% python3 -q
>>> import numpy as np
>>> np.set_printoptions(suppress=True, linewidth=200)
>>> def tidy(a):
...     return np.round(a, 2) + 0
... 
>>> q, _ = np.linalg.qr(np.array([[-1.2, -0.4, -0.2, -0.2, 0.7],
...     [1.8, -1.4, 1.1, -1.3, 1.7],
...     [0.5, 0.1, -0.1, 0.9, 1.1],
...     [0.4, -0.5, 0.7, 1.0, -0.9],
...     [0.5, 0.7, 2.0, 1.0, 0.9]]))
>>> data = 5 * q
>>> tidy(data)
array([[-2.6 , -2.72,  2.37, -0.2 ,  2.28],
       [ 3.89, -2.61,  0.57,  1.41,  0.85],
       [ 1.08,  0.91, -1.43, -2.88,  3.55],
       [ 0.87, -1.21,  1.57, -3.81, -2.41],
       [ 1.08,  2.92,  3.82,  0.39,  0.78]])
>>> vec = np.array([8, 3, 2, 7, 4])
>>> target = data @ vec
>>> b, lr = np.zeros(5), 1 / np.linalg.norm(data, 2) ** 2
>>> for i in range(200):
...     b -= lr * data.T @ (data @ b - target)
...     if i % 50 == 0: print(i, round(np.linalg.norm(data @ b - target), 2))
... 
0 0.0
50 0.0
100 0.0
150 0.0
>>> tidy(np.linalg.cond(data))
np.float64(1.0)
>>> E = np.loadtxt("block18.csv", delimiter=",")
>>> E
array([[2., 1., 1., 3.],
       [0., 0., 0., 0.],
       [0., 0., 0., 0.],
       [2., 1., 1., 3.]])
>>> r = np.linalg.matrix_rank(E)
>>> r
np.int64(1)
>>> N = np.linalg.svd(E)[2][r:].T
>>> [int(np.linalg.matrix_rank(E[:i])) for i in range(1, len(E) + 1)]
[1, 1, 1, 1]
>>> tidy(N @ N.T)
array([[ 0.73, -0.13, -0.13, -0.4 ],
       [-0.13,  0.93, -0.07, -0.2 ],
       [-0.13, -0.07,  0.93, -0.2 ],
       [-0.4 , -0.2 , -0.2 ,  0.4 ]])
>>> tidy(E @ N)
array([[0., 0., 0.],
       [0., 0., 0.],
       [0., 0., 0.],
       [0., 0., 0.]])
>>> np.linalg.matrix_rank(E.T @ E), np.linalg.matrix_rank(E @ E.T)
(np.int64(1), np.int64(1))
>>> np.abs(np.diag(np.linalg.qr(E)[1])) > 1e-9
array([ True, False, False, False])
>>> np.unique(E.round(6), axis=0).shape
(2, 4)
>>> tidy(E @ np.linalg.pinv(E) @ E)
array([[2., 1., 1., 3.],
       [0., 0., 0., 0.],
       [0., 0., 0., 0.],
       [2., 1., 1., 3.]])
>>> np.einsum("ij,ji->", E, E)
np.float64(25.0)
>>> np.kron(np.eye(2, dtype=int), E)
array([[2., 1., 1., 3., 0., 0., 0., 0.],
       [0., 0., 0., 0., 0., 0., 0., 0.],
       [0., 0., 0., 0., 0., 0., 0., 0.],
       [2., 1., 1., 3., 0., 0., 0., 0.],
       [0., 0., 0., 0., 2., 1., 1., 3.],
       [0., 0., 0., 0., 0., 0., 0., 0.],
       [0., 0., 0., 0., 0., 0., 0., 0.],
       [0., 0., 0., 0., 2., 1., 1., 3.]])
>>> tidy(np.linalg.det(2 * E)), tidy(np.linalg.det(E))
(np.float64(0.0), np.float64(0.0))
